% ipython --no-banner

In [1]: import numpy as np

In [2]: from numpy import linalg as LA

In [3]: np.set_printoptions(precision=2, suppress=True, linewidth=140)

In [4]: rd = lambda a: np.round(a, 2) + 0

In [5]: rng = np.random.default_rng(967079)

In [6]: feats = rng.normal(size=(19, 6))

In [7]: feats = 5 * feats / LA.norm(feats, axis=1, keepdims=True)

In [8]: rd(feats)
Out[8]: 
array([[-0.11,  4.37,  1.01, -1.37, -0.82, -1.53],
       [ 0.35, -3.81, -2.1 ,  2.09,  1.18, -0.49],
       [-2.17, -0.39, -0.78, -1.8 , -2.33,  3.29],
       [ 0.03, -0.02,  2.05,  4.43, -0.26,  1.06],
       [ 2.79, -0.78, -3.94, -0.99, -0.22, -0.26],
       [-1.98,  1.11, -0.47,  0.48, -3.52, -2.64],
       [ 1.08, -4.26, -1.56, -0.81,  1.51,  0.57],
       [-0.2 , -1.96,  1.43, -1.01,  4.2 , -0.68],
       [-0.92,  3.86,  0.96,  0.4 ,  1.96, -2.08],
       [ 2.49, -3.36, -1.78,  0.02,  1.44, -1.51],
       [-0.77,  1.19, -3.5 , -3.19,  0.74, -0.07],
       [-3.12, -0.23,  1.37,  0.49,  1.83,  3.12],
       [ 2.21,  0.96,  0.3 ,  0.26,  0.37, -4.34],
       [-0.92, -3.41, -0.53,  0.37, -3.27, -1.17],
       [-2.85,  1.39,  3.27, -0.23,  0.68, -1.92],
       [-0.64,  2.53,  0.6 ,  1.7 , -1.92, -3.36],
       [ 2.41, -3.72,  0.61,  0.23,  1.68,  1.45],
       [ 1.11, -2.78,  1.92,  0.51,  0.9 , -3.36],
       [-0.31, -4.36,  0.33, -0.49,  0.67,  2.26]])

In [9]: z = feats[:, 0] > np.median(feats[:, 0])

In [10]: f = feats[z].mean(axis=0) - feats[~z].mean(axis=0)

In [11]: rd(f)
Out[11]: array([ 2.76, -1.46, -0.65,  0.81,  0.74, -0.61])

In [12]: ((feats - feats.mean(axis=0)) @ f > 0).astype(int)
Out[12]: array([0, 1, 0, 1, 1, 0, 1, 1, 0, 1, 0, 0, 1, 0, 0, 0, 1, 1, 1])

In [13]: proj = feats @ LA.solve(feats.T @ feats, feats.T)

In [14]: rd(proj @ feats[:, 0])
Out[14]: array([-0.11,  0.35, -2.17,  0.03,  2.79, -1.98,  1.08, -0.2 , -0.92,  2.49, -0.77, -3.12,  2.21, -0.92, -2.85, -0.64,  2.41,  1.11, -0.31])

In [15]: rd(LA.eigvalsh(proj))
Out[15]: array([0., 0., 0., 0., 0., 0., 0., 0., 0., 0., 0., 0., 0., 1., 1., 1., 1., 1., 1.])

In [16]: np.trace(proj)
Out[16]: np.float64(6.0)

In [17]: f = np.array([2, 1])

In [18]: rd(np.correlate(feats[17], feats[16], "full"))
Out[18]: array([  1.61,  -2.16,  -1.64,   4.  ,  -3.22,  10.99, -18.97,   2.5 ,  -4.2 ,  14.66,  -8.07])

In [19]: rd(np.cross(feats[17, :3], feats[16, :3]))
Out[19]: array([5.45, 3.95, 2.56])

In [20]: C = feats[[12, 15]].astype(float)

In [21]: for _ in range(6):
    ...:     z = LA.norm(feats[:, None] - C, axis=-1).argmin(axis=1)
    ...:     C = np.array([feats[z == j].mean(axis=0) for j in range(2)])
    ...: 

In [22]: z
Out[22]: array([1, 0, 1, 1, 0, 1, 0, 0, 1, 0, 0, 1, 0, 0, 1, 1, 0, 0, 0])

In [23]: np.bincount(z)
Out[23]: array([11,  8])

In [24]: rd(C[1] - C[0])
Out[24]: array([-2.4 ,  3.96,  1.8 ,  0.79, -1.39,  0.18])
